$ python3 -q
>>> import numpy as np
>>> from numpy import linalg as LA
>>> np.set_printoptions(precision=2, suppress=True, linewidth=120, legacy="1.25")
>>> C = np.array([[1, 2, 0], [0, 2, 1]])
>>> K = np.repeat(C, 15 // 2, axis=0)
>>> rng = np.random.default_rng(523)
>>> K = K + 0.05 * rng.normal(size=K.shape)
>>> K.round(2) + 0
array([[ 1.01,  1.9 , -0.06],
       [ 0.91,  2.02,  0.06],
       [ 1.06,  2.02, -0.02],
       [ 1.04,  1.95,  0.06],
       [ 1.  ,  2.04, -0.05],
       [ 1.01,  1.96,  0.  ],
       [ 0.94,  2.04, -0.01],
       [-0.01,  2.  ,  0.97],
       [ 0.12,  1.9 ,  1.03],
       [ 0.07,  2.06,  0.95],
       [ 0.09,  2.03,  0.95],
       [ 0.01,  1.93,  0.97],
       [-0.1 ,  2.03,  1.  ],
       [ 0.03,  1.99,  1.03]])
>>> D = LA.norm(K[:, None] - K[None], axis=-1)
>>> D.shape
(14, 14)
>>> D[12].round(6).argsort(kind="stable")[:4]
array([12,  7, 13, 11])
>>> D[:5, :5]
array([[0.  , 0.2 , 0.14, 0.14, 0.14],
       [0.2 , 0.  , 0.18, 0.15, 0.15],
       [0.14, 0.18, 0.  , 0.11, 0.07],
       [0.14, 0.15, 0.11, 0.  , 0.15],
       [0.14, 0.15, 0.07, 0.15, 0.  ]])
>>> np.unravel_index(D.round(6).argmax(), D.shape)
(2, 12)
>>> mat = np.array([[3.0, 0.5, 0.4],
...     [-5.5, -1.0, -0.8],
...     [-0.5, 1.3, -0.3],
...     [6.0, 0.5, 0.5]])
>>> # column 0 is much longer than the rest
>>> labels = rng.permutation(3)
>>> A2 = mat[:, labels] * rng.choice([-1, 1], 3)
>>> A2
array([[-3. , -0.5,  0.4],
       [ 5.5,  1. , -0.8],
       [ 0.5, -1.3, -0.3],
       [-6. , -0.5,  0.5]])
>>> U, _, Vt = LA.svd(mat.T @ A2)
>>> np.round(U @ Vt, 2) + 0
array([[-1.,  0.,  0.],
       [ 0., -1.,  0.],
       [ 0.,  0.,  1.]])
>>> labels
array([0, 1, 2])
